$ python -q
>>> import numpy as np
>>> np.set_printoptions(precision=2, suppress=True, linewidth=140, floatmode="fixed")
>>> rd = lambda a: np.round(a, 2) + 0
>>> M = np.load("a.npy")
>>> M
array([[ 1.79, -3.40, -0.58,  0.39,  1.42,  0.79,  0.59,  5.42],
       [-1.80,  1.42,  0.54, -2.57,  1.09, -3.72,  0.57, -4.18],
       [ 0.96,  1.39,  4.23,  3.76, -5.90, -0.31, -1.78, -3.80],
       [ 1.69, -1.90,  1.71,  1.82, -1.60, -0.07, -0.32,  1.92],
       [ 0.70, -1.29, -2.48,  0.20,  1.77,  3.15,  0.32,  4.52],
       [ 1.00, -2.89,  0.82, -0.91,  1.39, -2.37,  0.92,  2.38],
       [ 0.20, -0.08,  5.62,  0.32, -3.38, -6.38, -0.30, -5.63],
       [-1.90,  0.31, -3.86, -4.00,  5.16, -0.10,  1.49,  1.10],
       [ 0.22,  1.26, -1.22,  1.88, -1.30,  3.91, -0.90,  0.78],
       [-2.43,  0.63, -6.01, -4.81,  6.92,  1.51,  1.80,  2.43],
       [ 1.39, -2.29, -1.60,  0.71,  1.31,  2.49,  0.28,  5.18],
       [ 0.32, -1.59,  3.28, -1.10, -0.44, -5.49,  0.58, -2.11],
       [-1.94,  2.11,  1.79, -2.31, -0.13, -4.71,  0.31, -6.23],
       [-1.72,  3.87, -1.68,  0.37, -0.90,  3.01, -0.91, -3.13],
       [ 1.83, -0.80,  6.21,  3.19, -5.68, -3.70, -1.19, -3.39],
       [ 1.90, -4.60,  0.51, -0.74,  2.11, -1.98,  1.20,  5.12],
       [-1.80,  1.13, -2.81, -2.92,  3.37, -0.01,  0.89, -0.40],
       [ 0.79, -0.21,  2.02,  1.60, -2.31, -0.55, -0.59, -0.81],
       [-0.21, -1.63, -2.21, -2.18,  3.62, -0.22,  1.18,  3.01],
       [-1.40,  1.72, -5.21, -1.29,  3.28,  4.89,  0.28,  2.42],
       [ 0.79, -0.81, -4.79,  0.99,  2.28,  6.94,  0.03,  6.81],
       [-2.34,  4.01,  1.88, -0.91, -1.99, -2.92, -0.62, -7.89],
       [ 2.31, -4.00, -1.90,  0.90,  2.01,  2.88,  0.58,  7.94]])
>>> cov = np.cov(M, rowvar=False)
>>> rd(np.polyfit(M[:, 1], M[:, 7], 1))
array([-1.39,  0.04])
>>> rd(np.linalg.eigvalsh(cov)[::-1])
array([40.25, 15.96,  9.63,  0.00,  0.00,  0.00,  0.00,  0.00])
>>> rd(np.corrcoef(M[:, 1], M[:, 7])[0, 1])
np.float64(-0.73)
>>> M2 = np.array([[2, 1], [2, 1]])
>>> F = np.kron(np.eye(2, dtype=int), M2)
>>> F
array([[2, 1, 0, 0],
       [2, 1, 0, 0],
       [0, 0, 2, 1],
       [0, 0, 2, 1]])
>>> [round(float(x), 2) for x in np.linalg.svd(F, compute_uv=False)[:3]]
[3.16, 3.16, 0.0]
>>> np.linalg.matrix_rank(F, rtol=0.1)
np.int64(2)
>>> u, g = F[0], F[2]
>>> u @ u
np.int64(5)
>>> u @ g
np.int64(0)
>>> p = (u @ g) / (u @ u) * u
>>> np.linalg.matrix_rank(np.outer(u, g))
np.int64(1)
>>> g - p
array([0.00, 0.00, 2.00, 1.00])
>>> np.outer(u, g)
array([[0, 0, 4, 2],
       [0, 0, 2, 1],
       [0, 0, 0, 0],
       [0, 0, 0, 0]])
>>> mat = np.load("run6.npy")
>>> mat
array([[ 2,  2, -2],
       [ 1,  2, -3],
       [ 2,  0, -3],
       [ 1,  2, -1],
       [-3, -1,  1],
       [-1, -4,  7]])
>>> vec = np.array([1, 0, 2])
>>> y = mat @ vec
>>> y
array([-2, -5, -4, -1, -1, 13])
>>> rd(np.linalg.lstsq(mat, y)[0])
array([1.00, 0.00, 2.00])
>>> rng = np.random.default_rng(703)
>>> y = y + 0.1 * rng.normal(size=6)
>>> rd(y)
array([-1.96, -5.01, -4.00, -0.96, -1.02, 12.98])
>>> beta, *_ = np.linalg.lstsq(mat, y)
>>> rd(np.linalg.norm(y - mat @ beta))
np.float64(0.03)
>>> beta.round()
array([1.00, 0.00, 2.00])
>>> M2 = np.array([[-2, 0, 3], [-3, 3, 0], [-2, -3, 3]])
>>> mat @ M2
array([[ -6,  12,   0],
       [ -2,  15,  -6],
       [  2,   9,  -3],
       [ -6,   9,   0],
       [  7,  -6,  -6],
       [  0, -33,  18]])
>>> np.vstack([mat, M2.T]).shape
(9, 3)
>>> np.linalg.matrix_rank(mat @ M2)
np.int64(3)
>>> q, r_ = np.linalg.qr(mat)
>>> rd(r_)
array([[-4.47, -3.35,  5.37],
       [ 0.00, -4.21,  5.46],
       [ 0.00,  0.00,  3.79]])
>>> rd(q @ r_)
array([[ 2.00,  2.00, -2.00],
       [ 1.00,  2.00, -3.00],
       [ 2.00,  0.00, -3.00],
       [ 1.00,  2.00, -1.00],
       [-3.00, -1.00,  1.00],
       [-1.00, -4.00,  7.00]])
>>> rd(q.T @ q)
array([[1.00, 0.00, 0.00],
       [0.00, 1.00, 0.00],
       [0.00, 0.00, 1.00]])
>>> rd(abs(r_[0, 0])), rd(np.linalg.norm(mat[:, 0]))
(np.float64(4.47), np.float64(4.47))
>>> np.trace(q @ q.T)
np.float64(3.0)
>>> vec = np.array([3, 1, 1])
>>> y = r_ @ vec
>>> beta, lr = np.zeros(3), 1 / np.linalg.norm(r_, 2) ** 2
>>> for i in range(6):
...     beta -= lr * r_.T @ (r_ @ beta - y)
...     if i % 2 == 0: print(i, round(np.linalg.norm(r_ @ beta - y), 2))
... 
0 9.33
2 7.6
4 6.2
>>> rd(np.linalg.cond(r_))
np.float64(4.91)
